$ python -q
>>> import numpy as np
>>> np.set_printoptions(precision=2, suppress=True, linewidth=120)
>>> A = np.load("mat.npy")
>>> A
array([[ 1.14, -0.62, -0.24, -1.3 ],
       [ 0.7 , -0.16, -1.45,  1.14],
       [ 0.14,  0.7 ,  0.36, -1.22],
       [-1.08,  2.9 ,  1.64, -1.46],
       [ 0.04, -2.41, -1.6 ,  1.86],
       [-1.01, -2.33, -2.58,  2.86],
       [-2.16,  0.88, -1.7 ,  3.72],
       [ 0.6 , -0.25,  0.89, -1.16],
       [-0.94, -0.3 , -1.63,  1.72],
       [-0.47,  2.2 ,  1.31, -1.08],
       [ 1.65, -1.44,  2.61, -3.09],
       [-4.55,  2.65, -4.07,  5.48],
       [ 0.74, -1.12,  1.3 , -1.73],
       [-0.54, -0.43, -0.36,  0.38],
       [ 2.02, -1.3 ,  2.46, -3.4 ],
       [ 0.08, -0.21,  0.31,  0.13],
       [-0.48, -1.18,  1.01, -1.07],
       [-0.57, -2.1 , -0.84,  0.86],
       [ 0.14,  0.27, -0.4 , -0.05]])
>>> proj = A @ np.linalg.solve(A.T @ A, A.T)
>>> np.round(np.linalg.eigvalsh(proj), 2) + 0
array([0., 0., 0., 0., 0., 0., 0., 0., 0., 0., 0., 0., 0., 0., 0., 1., 1., 1., 1.])
>>> np.allclose(proj @ proj, proj)
True
>>> np.round(np.trace(proj), 2)
np.float64(4.0)
>>> lab = A[:, 1] > np.median(A[:, 1])
>>> f = A[lab].mean(axis=0) - A[~lab].mean(axis=0)
>>> f
array([-0.94,  2.32, -0.36,  0.9 ])
>>> W = np.array([[1, 2, 3, 0, 1, 1],
...     [0, 2, 3, 1, 1, 0],
...     [2, 3, 0, 1, 2, 0],
...     [2, 3, 1, 1, 0, 0]])
>>> beta = np.array([-3, 0, 2, -1, -3, -1])
>>> hid = np.maximum(A @ W + beta, 0)
>>> np.linalg.matrix_rank(hid)
np.int64(5)
>>> (hid > 0).astype(int)
array([[0, 0, 1, 0, 0, 1],
       [0, 1, 1, 0, 0, 0],
       [0, 0, 1, 0, 0, 0],
       [0, 1, 1, 1, 1, 0],
       [0, 0, 0, 0, 0, 0],
       [0, 0, 0, 0, 0, 0],
       [0, 1, 1, 1, 0, 0],
       [0, 0, 1, 0, 0, 0],
       [0, 0, 1, 0, 0, 0],
       [0, 1, 1, 1, 1, 0],
       [0, 0, 0, 0, 1, 1],
       [0, 1, 1, 1, 0, 0],
       [0, 0, 0, 0, 0, 0],
       [0, 0, 0, 0, 0, 0],
       [0, 0, 1, 0, 1, 1],
       [0, 1, 1, 0, 0, 0],
       [0, 0, 0, 0, 0, 0],
       [0, 0, 0, 0, 0, 0],
       [0, 0, 1, 0, 0, 0]])
>>> (hid > 0).mean(axis=0)
array([0.  , 0.32, 0.63, 0.21, 0.21, 0.16])
>>> C = np.array([[-2, -2], [2, 2], [1, -3], [1, -1], [-1, -2], [1, 3]])
>>> (hid @ C).round(6).argmax(axis=1)
array([0, 0, 0, 0, 0, 0, 0, 0, 0, 0, 0, 0, 0, 0, 0, 0, 0, 0, 0])
>>> rng = np.random.default_rng(39)
>>> M = rng.normal(size=(21, 3))
>>> M = 3 * M / np.linalg.norm(M, axis=1, keepdims=True)
>>> M
array([[ 0.22,  2.54,  1.58],
       [-1.74, -2.34,  0.69],
       [ 0.63,  2.79, -0.9 ],
       [ 2.48,  1.05, -1.32],
       [-1.39, -1.6 ,  2.12],
       [-0.66,  2.76,  0.97],
       [-1.1 ,  0.82, -2.67],
       [-2.41,  0.17,  1.78],
       [-1.31, -2.67, -0.35],
       [ 1.01, -2.69, -0.87],
       [ 1.38,  1.88,  1.88],
       [-2.09, -0.97,  1.92],
       [ 0.79,  2.89,  0.06],
       [ 2.47, -1.02, -1.37],
       [-0.38,  1.68, -2.46],
       [-1.33, -2.67, -0.31],
       [ 2.19,  1.49,  1.41],
       [-1.94,  0.62,  2.2 ],
       [ 0.63,  2.25, -1.89],
       [ 0.82,  2.88, -0.16],
       [-1.72, -2.05, -1.35]])
>>> x = np.array([0, 1, 2])
>>> target = M @ x
>>> np.round(np.linalg.solve(M.T @ M, M.T @ target), 2) + 0
array([0., 1., 2.])
>>> target = target + 0.3 * rng.normal(size=21)
>>> target
array([ 5.68, -1.29,  0.8 , -1.97,  2.42,  4.64, -4.61,  3.72, -3.25, -4.12,  5.7 ,  2.38,  3.22, -3.93, -3.05, -3.36,
        4.54,  5.15, -1.8 ,  2.93, -4.92])
>>> beta, *_ = np.linalg.lstsq(M, target)
>>> np.round(M.T @ (target - M @ beta), 2) + 0
array([0., 0., 0.])
>>> beta
array([0.03, 1.01, 2.01])
>>> round(np.linalg.norm(target - M @ beta), 2)
np.float64(1.03)
>>> f, r1 = M[4], M[3]
>>> round(float(f @ r1), 2)
-7.93
>>> pr = (f @ r1) / (f @ f) * f
>>> np.linalg.matrix_rank(np.outer(f, r1))
np.int64(1)
>>> r1 - pr
array([ 1.25, -0.36,  0.55])
>>> pr
array([ 1.23,  1.41, -1.87])
>>> round(A[0] @ A[14], 2)
np.float64(6.94)
>>> np.round(np.linalg.norm(A, 2), 2)
np.float64(13.24)
>>> np.linalg.norm(A, axis=0)
array([6.25, 6.67, 7.45, 9.68])
>>> np.linalg.norm(A, axis=1).argmax()
np.int64(11)
>>> round(float(np.linalg.norm(A) ** 2 / np.linalg.norm(A, 2) ** 2), 2)
1.33
>>> cen = (M - M.mean(axis=0)) / M.std(axis=0)
>>> np.argwhere(np.abs(cen) > 2)
array([], shape=(0, 2), dtype=int64)
>>> cen.std(axis=0)
array([1., 1., 1.])
>>> beta = np.linalg.lstsq(np.delete(cen, 0, axis=1), cen[:, 0])[0]
>>> np.abs(beta).argmax()
np.int64(0)
>>> mat = np.cumsum(np.array([[-3, 2, 3, 0],
...     [0, -2, -1, 2],
...     [2, -2, -1, 1],
...     [-2, -1, 1, -1],
...     [3, -1, -3, 0],
...     [-1, 3, 0, 2],
...     [-2, -2, 3, 0],
...     [1, 3, 2, -1],
...     [-1, -1, 0, -1],
...     [-1, 1, 1, 0],
...     [-3, 0, 3, 0],
...     [0, -1, 2, 2],
...     [-1, 2, 0, 1],
...     [-3, -3, 0, -3],
...     [-3, -3, -1, -3],
...     [0, 3, -1, 1],
...     [1, -2, -1, 3],
...     [-3, 3, 1, 3],
...     [1, -3, 3, 3],
...     [1, -2, 1, -1]]), axis=0)
>>> mat
array([[ -3,   2,   3,   0],
       [ -3,   0,   2,   2],
       [ -1,  -2,   1,   3],
       [ -3,  -3,   2,   2],
       [  0,  -4,  -1,   2],
       [ -1,  -1,  -1,   4],
       [ -3,  -3,   2,   4],
       [ -2,   0,   4,   3],
       [ -3,  -1,   4,   2],
       [ -4,   0,   5,   2],
       [ -7,   0,   8,   2],
       [ -7,  -1,  10,   4],
       [ -8,   1,  10,   5],
       [-11,  -2,  10,   2],
       [-14,  -5,   9,  -1],
       [-14,  -2,   8,   0],
       [-13,  -4,   7,   3],
       [-16,  -1,   8,   6],
       [-15,  -4,  11,   9],
       [-14,  -6,  12,   8]])
>>> ang = np.radians(111)
>>> Rm = np.eye(4)
>>> Rm[3, 3] = Rm[2, 2] = np.cos(ang)
>>> Rm[3, 2], Rm[2, 3] = -np.sin(ang), np.sin(ang)
>>> Rm
array([[ 1.  ,  0.  ,  0.  ,  0.  ],
       [ 0.  ,  1.  ,  0.  ,  0.  ],
       [ 0.  ,  0.  , -0.36,  0.93],
       [ 0.  ,  0.  , -0.93, -0.36]])
>>> A2 = mat @ Rm.T
>>> np.linalg.svd(mat, compute_uv=False), np.linalg.svd(A2, compute_uv=False)
(array([52.52, 11.22,  9.59,  6.18]), array([52.52, 11.22,  9.59,  6.18]))
>>> np.abs(A2 - mat).max(axis=0)
array([ 0.  ,  0.  , 13.16, 22.49])
>>> round(np.linalg.det(Rm), 2), round(float(np.trace(Rm)), 2)
(np.float64(1.0), 1.28)
>>> round(np.linalg.det(2 * Rm), 2), round(np.linalg.det(Rm), 2)
(np.float64(16.0), np.float64(1.0))
>>> np.linalg.eigvals(Rm)
array([-0.36+0.93j, -0.36-0.93j,  1.  +0.j  ,  1.  +0.j  ])
>>> np.poly(Rm)
array([ 1.  , -1.28,  0.57, -1.28,  1.  ])
>>> G = np.cov(mat, rowvar=False)
>>> np.polyfit(mat[:, 1], mat[:, 0], 1)
array([ 1.12, -5.08])
>>> mat.std(axis=0)
array([5.38, 2.04, 3.99, 2.43])
>>> np.linalg.eigvalsh(G)[::-1]
array([45.48,  5.57,  4.83,  1.97])
>>> np.argsort(-mat.std(axis=0).round(6), kind="stable")
array([0, 2, 3, 1])
>>> dist = np.linalg.norm(A[:, None] - A[None], axis=-1)
>>> np.flatnonzero(dist[10] < dist.mean() / 2)
array([10, 14])
>>> np.unravel_index(dist.round(6).argmax(), dist.shape)
(np.int64(11), np.int64(14))
>>> data = np.array([[0.57, 0.14, 0.29], [0.0, 1.0, 0.0], [0.0, 0.62, 0.38]])
>>> # row-stochastic, so 1 is an eigenvalue
>>> vals, evecs = np.linalg.eig(data)
>>> vals
array([0.57, 0.38, 1.  ])
>>> data @ evecs[:, 0] - vals[0] * evecs[:, 0]
array([0., 0., 0.])
>>> np.round(np.prod(vals), 2)
np.float64(0.22)
>>> np.sort(np.linalg.eigvals(np.linalg.inv(data)))
array([1.  , 1.75, 2.63])
>>> q, evecs = np.linalg.qr(data[:, :1])[0], np.linalg.qr(data[:, 1:])[0]
>>> sv = np.linalg.svd(q.T @ evecs, compute_uv=False)
>>> sv
array([0.64])
>>> np.round(np.linalg.norm(q @ q.T - evecs @ evecs.T, 2), 2)
np.float64(1.0)
>>> q, _ = np.linalg.qr(np.array([[2.4, 0.8, 0.0, -0.4],
...     [-0.6, -0.3, 1.5, -0.5],
...     [1.3, -2.0, 0.4, 2.0],
...     [0.3, -0.9, -0.2, -1.9]]))
>>> evecs, _ = np.linalg.qr(np.array([[-0.3, 1.6, -0.8, 2.4],
...     [0.5, -0.7, -0.3, -1.2],
...     [1.7, -0.7, 1.6, 0.7],
...     [0.0, -0.9, 0.9, -0.3]]))
>>> sv = 3 * 0.5 ** np.arange(4)
>>> F = q[:, :4] * sv @ evecs[:4]
>>> F
array([[ 0.78, -2.2 , -0.55, -1.14],
       [ 0.5 ,  0.67,  0.42,  0.3 ],
       [-0.06, -0.77,  0.9 , -1.41],
       [-0.27, -0.34,  0.58, -0.19]])
>>> x = np.array([-4, 1, 3, 5])
>>> target = F @ x
>>> target
array([-12.66,   1.48,  -4.88,   1.55])
>>> np.linalg.solve(F.T, F[3])
array([-0.,  0.,  0.,  1.])
>>> np.linalg.solve(F, F[:, 3])
array([0., 0., 0., 1.])
>>> E = np.array([[0, 2, 0, 1, 0],
...     [0, 0, 1, 0, 0],
...     [0, 0, 0, 1, 2],
...     [0, 0, 0, 0, 0],
...     [0, 0, 0, 0, 0]])
>>> E
array([[0, 2, 0, 1, 0],
       [0, 0, 1, 0, 0],
       [0, 0, 0, 1, 2],
       [0, 0, 0, 0, 0],
       [0, 0, 0, 0, 0]])
>>> E @ E
array([[0, 0, 2, 0, 0],
       [0, 0, 0, 1, 2],
       [0, 0, 0, 0, 0],
       [0, 0, 0, 0, 0],
       [0, 0, 0, 0, 0]])
>>> np.prod(np.diag(E)), round(float(np.linalg.det(E)), 2)
(np.int64(0), 0.0)
>>> [int(np.linalg.matrix_rank(np.linalg.matrix_power(E, p))) for p in range(1, 6)]
[3, 2, 1, 0, 0]
>>> np.sort(np.linalg.eigvals(E))
array([0., 0., 0., 0., 0.])
>>> proj = np.triu(np.array([[1, -3, -1, 1, 0],
...     [2, -3, -2, -1, 2],
...     [-1, 2, 1, -1, 2],
...     [3, 1, 2, 3, -2],
...     [-1, -3, -2, 0, 3]]), 1) + np.eye(5)
>>> A2 = proj @ E @ np.linalg.inv(proj)
>>> np.poly(A2)
array([1., 0., 0., 0., 0., 0.])
>>> A2
array([[ 0.,  2.,  1.,  3., -2.],
       [ 0.,  0.,  1., -1., -8.],
       [ 0.,  0.,  0.,  1.,  4.],
       [ 0.,  0.,  0.,  0.,  0.],
       [ 0.,  0.,  0.,  0.,  0.]])
>>> U, sv, vt = np.linalg.svd(E, full_matrices=False)
>>> np.round(U.T @ U, 2) + 0
array([[1., 0., 0., 0., 0.],
       [0., 1., 0., 0., 0.],
       [0., 0., 1., 0., 0.],
       [0., 0., 0., 1., 0.],
       [0., 0., 0., 0., 1.]])
>>> sv
array([2.45, 2.  , 1.  , 0.  , 0.  ])
>>> np.round(U.T @ E @ vt.T, 2) + 0
array([[2.45, 0.  , 0.  , 0.  , 0.  ],
       [0.  , 2.  , 0.  , 0.  , 0.  ],
       [0.  , 0.  , 1.  , 0.  , 0.  ],
       [0.  , 0.  , 0.  , 0.  , 0.  ],
       [0.  , 0.  , 0.  , 0.  , 0.  ]])
>>> np.abs(U[:, 0]).round(6).argmax()
np.int64(0)
>>> np.round(vt @ vt.T, 2) + 0
array([[1., 0., 0., 0., 0.],
       [0., 1., 0., 0., 0.],
       [0., 0., 1., 0., 0.],
       [0., 0., 0., 1., 0.],
       [0., 0., 0., 0., 1.]])
>>> np.cumsum(sv ** 2) / np.sum(sv ** 2)
array([0.55, 0.91, 1.  , 1.  , 1.  ])
>>> U.shape, sv.shape, vt.shape
((5, 5), (5,), (5, 5))
>>> np.abs(vt[0])
array([0.  , 0.58, 0.  , 0.58, 0.58])
>>> rank = np.linalg.matrix_rank(E)
>>> rank
np.int64(3)
>>> N = np.linalg.svd(E)[2][rank:].T
>>> [int(np.linalg.matrix_rank(E[:i])) for i in range(1, len(E) + 1)]
[1, 2, 3, 3, 3]
>>> [int(np.linalg.matrix_rank(E[:, :j + 1])) for j in range(5)]
[0, 1, 2, 3, 3]
>>> np.round(N @ N.T, 2) + 0
array([[ 1.  ,  0.  ,  0.  ,  0.  ,  0.  ],
       [ 0.  ,  0.17,  0.  , -0.33,  0.17],
       [ 0.  ,  0.  ,  0.  ,  0.  ,  0.  ],
       [ 0.  , -0.33,  0.  ,  0.67, -0.33],
       [ 0.  ,  0.17,  0.  , -0.33,  0.17]])
>>> np.round(E @ N, 2) + 0
array([[0., 0.],
       [0., 0.],
       [0., 0.],
       [0., 0.],
       [0., 0.]])
>>> N.shape
(5, 2)
>>> m1 = np.load("m.npy")
>>> m1
array([[ 0.53, -0.41, -0.95,  0.32],
       [-0.41,  0.32,  0.76, -0.23],
       [-0.95,  0.76,  2.29,  0.4 ],
       [ 0.32, -0.23,  0.4 ,  1.86]])
>>> # equal to its transpose
>>> np.round(np.linalg.svd(m1, compute_uv=False), 2) + 0
array([3., 2., 0., 0.])
>>> m1 - m1[0]
array([[ 0.  ,  0.  ,  0.  ,  0.  ],
       [-0.94,  0.74,  1.71, -0.55],
       [-1.47,  1.17,  3.23,  0.08],
       [-0.2 ,  0.18,  1.35,  1.54]])
>>> np.unravel_index(np.abs(m1).argmax(), m1.shape)
(np.int64(2), np.int64(2))
>>> np.round(np.abs(m1).max(), 2)
np.float64(2.29)
>>> m1.sum(axis=0)
array([-0.51,  0.44,  2.5 ,  2.36])
>>> m1.mean(axis=0)
array([-0.13,  0.11,  0.62,  0.59])
